% python3 -q
>>> import numpy as np
>>> import numpy.linalg as la
>>> np.set_printoptions(suppress=True, linewidth=100)
>>> tidy = lambda a: np.round(a, 1) + 0
>>> E = np.loadtxt("a.csv", delimiter=",")
>>> E
array([[ -9.,  -6., -10.,  14.,  -8.,  -7.,   6.,  -4.,  -1.],
       [  5.,   6.,  -6.,  14.,   4.,  11.,  10.,  12.,   9.],
       [-14., -12.,  -4.,   0., -12., -18.,  -4., -16., -10.],
       [-12., -12.,   4., -14., -10., -20., -12., -20., -14.],
       [ 20.,  19.,   4.,  16.,  17.,  28.,  17.,  22.,  17.],
       [ 28.,  26.,  12.,  18.,  24.,  36.,  22.,  24.,  20.],
       [  5.,   6.,  -6.,  14.,   4.,  11.,  10.,  12.,   9.],
       [ 30.,  27.,  22.,  13.,  26.,  34.,  21.,  16.,  16.],
       [-23., -20., -18.,  -4., -20., -25., -12., -12., -11.],
       [  0.,   2.,   4.,  18.,   0.,   0.,  14.,  -8.,   0.],
       [ 22.,  21.,  16.,  20.,  19.,  26.,  23.,  10.,  13.]])
>>> [round(float(x), 1) for x in la.svd(E, compute_uv=False)[:3]]
[150.7, 40.2, 30.2]
>>> np.argsort(-la.norm(E, axis=0).round(6), kind="stable")[:3]
array([5, 0, 1])
>>> la.cond(E) > 100
np.True_
>>> tidy(la.norm(E, 2) / la.norm(E))
np.float64(0.9)
>>> vec = np.array([1, 1, -3, -3, -1, -3, -2, 2, 2])
>>> h = np.maximum(E @ vec, 0)
>>> E.T @ h
array([-2704., -2400., -1632.,  -832., -2336., -3184., -1568., -1920., -1584.])
>>> np.maximum(E @ vec, 0) - np.maximum(-E @ vec, 0)
array([ -20.,  -28.,    8.,   32.,  -78., -124.,  -28., -154.,   96., -108., -162.])
>>> np.maximum(E @ (3 * vec), 0)
array([  0.,   0.,  24.,  96.,   0.,   0.,   0.,   0., 288.,   0.,   0.])
>>> np.flatnonzero(h > 1e-9)
array([2, 3, 8])
>>> tidy(E @ la.pinv(E) @ E)
array([[ -9.,  -6., -10.,  14.,  -8.,  -7.,   6.,  -4.,  -1.],
       [  5.,   6.,  -6.,  14.,   4.,  11.,  10.,  12.,   9.],
       [-14., -12.,  -4.,   0., -12., -18.,  -4., -16., -10.],
       [-12., -12.,   4., -14., -10., -20., -12., -20., -14.],
       [ 20.,  19.,   4.,  16.,  17.,  28.,  17.,  22.,  17.],
       [ 28.,  26.,  12.,  18.,  24.,  36.,  22.,  24.,  20.],
       [  5.,   6.,  -6.,  14.,   4.,  11.,  10.,  12.,   9.],
       [ 30.,  27.,  22.,  13.,  26.,  34.,  21.,  16.,  16.],
       [-23., -20., -18.,  -4., -20., -25., -12., -12., -11.],
       [  0.,   2.,   4.,  18.,   0.,   0.,  14.,  -8.,   0.],
       [ 22.,  21.,  16.,  20.,  19.,  26.,  23.,  10.,  13.]])
>>> la.lstsq(E[:-1].T, E[-1])[2]
np.int32(3)
>>> np.unique(E.round(6), axis=0).shape
(10, 9)
>>> np.abs(np.diag(la.qr(E)[1])) > 1e-9
array([ True,  True,  True, False, False, False, False, False, False])
>>> Uu, sigma, Vh = la.svd(E)
>>> tidy(sigma)
array([150.7,  40.2,  30.2,   0. ,   0. ,   0. ,   0. ,   0. ,   0. ])
>>> A2 = Uu[:, :3] @ np.diag(sigma[:3]) @ Vh[:3]
>>> la.matrix_rank(A2)
np.int64(3)
>>> tidy(la.norm(E - A2) / la.norm(E))
np.float64(0.0)
>>> la.matrix_rank(E, rtol=0.05)
np.int64(3)
>>> Uu, sigma, Vh = la.svd(E)
>>> vecs = Vh[:(sigma > 1e-8).sum()]
>>> rng = np.random.default_rng(28)
>>> vec = E[4] + 4 * E[1] + rng.integers(2) * np.eye(9)[1]
>>> vec
array([ 40.,  44., -20.,  72.,  33.,  72.,  57.,  70.,  53.])
>>> tidy(vecs.T @ vecs)
array([[ 0.2,  0.2,  0.2, -0.1,  0.2,  0.2,  0. ,  0.1,  0.1],
       [ 0.2,  0.1,  0.2,  0. ,  0.2,  0.2,  0.1,  0.1,  0.1],
       [ 0.2,  0.2,  0.6, -0.1,  0.2,  0. ,  0.1, -0.3, -0.1],
       [-0.1,  0. , -0.1,  0.7, -0.1,  0. ,  0.4, -0.1,  0.1],
       [ 0.2,  0.2,  0.2, -0.1,  0.2,  0.2,  0. ,  0.1,  0.1],
       [ 0.2,  0.2,  0. ,  0. ,  0.2,  0.3,  0.1,  0.2,  0.2],
       [ 0. ,  0.1,  0.1,  0.4,  0. ,  0.1,  0.3, -0.1,  0. ],
       [ 0.1,  0.1, -0.3, -0.1,  0.1,  0.2, -0.1,  0.5,  0.2],
       [ 0.1,  0.1, -0.1,  0.1,  0.1,  0.2,  0. ,  0.2,  0.1]])
>>> tidy(la.norm(vec - vecs.T @ vecs @ vec))
np.float64(0.9)
>>> tidy(np.diag(vecs.T @ vecs))
array([0.2, 0.1, 0.6, 0.7, 0.2, 0.3, 0.3, 0.5, 0.1])
>>> la.matrix_rank(np.vstack([E, vec]))
np.int64(4)
